$ python3 -q
>>> import numpy as np
>>> np.set_printoptions(precision=3, suppress=True, linewidth=140)
>>> M = np.load("test1.npy")
>>> print(M)
[[ -9.364 -14.925   3.802  -9.364 -11.314   3.802 -11.314  -7.223   5.654  -0.098 -11.123]
 [ -6.139  -9.556   2.721  -6.139  -7.788   2.721  -7.788  -3.536   3.793  -0.578  -6.835]
 [ -3.853  -5.865   1.84   -3.853  -5.209   1.84   -5.209  -1.312   2.324  -0.873  -4.025]
 [ -3.296  -4.989   1.603  -3.296  -4.562   1.603  -4.562  -0.853   1.94   -0.929  -3.386]
 [ -3.292  -4.983   1.601  -3.292  -4.558   1.601  -4.558  -0.85    1.937  -0.93   -3.381]
 [ -1.64   -2.465   0.816  -1.64   -2.544   0.816  -2.544   0.158   0.729  -0.991  -1.649]
 [ -0.937  -1.444   0.43   -0.937  -1.592   0.43   -1.592   0.296   0.204  -0.881  -1.015]
 [ -0.638  -1.018   0.257  -0.638  -1.145   0.257  -1.145   0.254   0.007  -0.757  -0.761]
 [ -0.296  -0.516   0.076  -0.296  -0.571   0.076  -0.571   0.11   -0.124  -0.475  -0.441]
 [  0.1     0.209   0.01    0.1     0.199   0.01    0.199   0.021   0.118   0.207   0.219]
 [  0.271   0.607   0.065   0.271   0.526   0.065   0.526   0.163   0.384   0.574   0.672]
 [  0.288   0.647   0.072   0.288   0.556   0.072   0.556   0.182   0.412   0.608   0.719]
 [  0.62    1.487   0.247   0.62    1.117   0.247   1.117   0.74    0.991   1.241   1.734]
 [  0.654   1.575   0.267   0.654   1.171   0.267   1.171   0.809   1.05    1.3     1.842]
 [  1.121   2.776   0.534   1.121   1.852   0.534   1.852   1.848   1.799   1.995   3.31 ]
 [  1.36    3.385   0.666   1.36    2.176   0.666   2.176   2.419   2.148   2.298   4.051]
 [  1.9     4.751   0.95    1.9     2.875   0.95    2.875   3.751   2.874   2.899   5.701]
 [  1.94    4.85    0.97    1.94    2.925   0.97    2.925   3.85    2.925   2.94    5.82 ]
 [  3.364   8.362   1.633   3.364   4.642   1.633   4.642   7.439   4.544   4.189   9.995]
 [  6.527  15.913   2.86    6.527   8.218   2.86    8.218  15.391   7.41    6.242  18.773]
 [  7.658  18.564   3.249   7.658   9.46    3.249   9.46   18.208   8.3     6.853  21.813]
 [  8.15   19.711   3.412   8.15    9.997   3.412   9.997  19.429   8.671   7.106  23.123]
 [  9.369  22.542   3.804   9.369  11.319   3.804  11.319  22.445   9.558   7.705  26.346]]
>>> print([round(float(x), 3) for x in np.linalg.svd(M, compute_uv=False)[:3]])
[92.73, 24.525, 5.605]
>>> print(np.linalg.cond(M) > 100)
True
>>> print(np.round(np.linalg.norm(M, 2) / np.linalg.norm(M), 3))
0.965
